% python3 -q
>>> import numpy as np
>>> from numpy import linalg as LA
>>> np.set_printoptions(suppress=True, linewidth=120)
>>> rnd = lambda a: np.round(a, 3) + 0
>>> W0 = np.load("case13.npy")
>>> print(W0)
[[ 1  2  1  1  0]
 [ 0  2  0  3  2]
 [ 3  3  0  3  0]
 [ 3  0  1  2  0]
 [ 3  0  1  0  1]
 [ 1  2  1  1  3]
 [ 2  1  3  2  2]
 [ 1  8  1 10  6]]
>>> T = np.stack([W0, 2 * W0, W0[::-1]])
>>> print(rnd(LA.norm(T, axis=(1, 2))))
[17.776 35.553 17.776]
>>> print(LA.matrix_rank(T))
[5 5 5]
>>> print(np.einsum("bij,cij->bc", T, T))
[[ 316  632  124]
 [ 632 1264  248]
 [ 124  248  316]]
>>> print(T.shape)
(3, 8, 5)
>>> feats = np.array([[1, 3, 1, 3], [3, 3, 3, 3], [1, 3, 1, 3], [3, 3, 3, 3]])
>>> print(LA.cond(feats) > 100)
True
>>> print([round(float(x), 3) for x in LA.svd(feats, compute_uv=False)[:3]])
[10.325, 2.325, 0.0]
>>> rk = LA.matrix_rank(feats)
>>> print(rk)
2
>>> N = LA.svd(feats)[2][rk:].T
>>> print([int(LA.matrix_rank(feats[:, :j + 1])) for j in range(4)])
[1, 2, 2, 2]
>>> print(rnd(N @ N.T))
[[ 0.5  0.  -0.5  0. ]
 [ 0.   0.5  0.  -0.5]
 [-0.5  0.   0.5  0. ]
 [ 0.  -0.5  0.   0.5]]
>>> print(LA.matrix_rank(feats.T @ feats), LA.matrix_rank(feats @ feats.T))
2 2
>>> other = np.array([[-4, 4, 1, 2, -5],
...     [-5, 5, -5, 3, 4],
...     [-2, 1, -2, -1, -4],
...     [5, 1, -1, -3, -3],
...     [5, -3, 5, 3, 1]])
>>> mat = np.triu(other)
>>> print(mat)
[[-4  4  1  2 -5]
 [ 0  5 -5  3  4]
 [ 0  0 -2 -1 -4]
 [ 0  0  0 -3 -3]
 [ 0  0  0  0  1]]
>>> # triangular
>>> q, r_ = LA.qr(mat)
>>> print(q)
[[ 1.  0.  0.  0.  0.]
 [-0.  1.  0.  0.  0.]
 [-0. -0.  1.  0.  0.]
 [-0. -0. -0.  1.  0.]
 [-0. -0. -0. -0.  1.]]
>>> print(np.abs(np.diag(r_)))
[4. 5. 2. 3. 1.]
>>> print(abs(r_[0, 0]), rnd(LA.norm(mat[:, 0])))
4.0 4.0
>>> print(q @ r_)
[[-4.  4.  1.  2. -5.]
 [ 0.  5. -5.  3.  4.]
 [ 0.  0. -2. -1. -4.]
 [ 0.  0.  0. -3. -3.]
 [ 0.  0.  0.  0.  1.]]
>>> print(q.T @ q)
[[1. 0. 0. 0. 0.]
 [0. 1. 0. 0. 0.]
 [0. 0. 1. 0. 0.]
 [0. 0. 0. 1. 0.]
 [0. 0. 0. 0. 1.]]
>>> print(np.trace(q @ q.T))
5.0
>>> print(np.allclose(r_.T @ r_, mat.T @ mat))
True
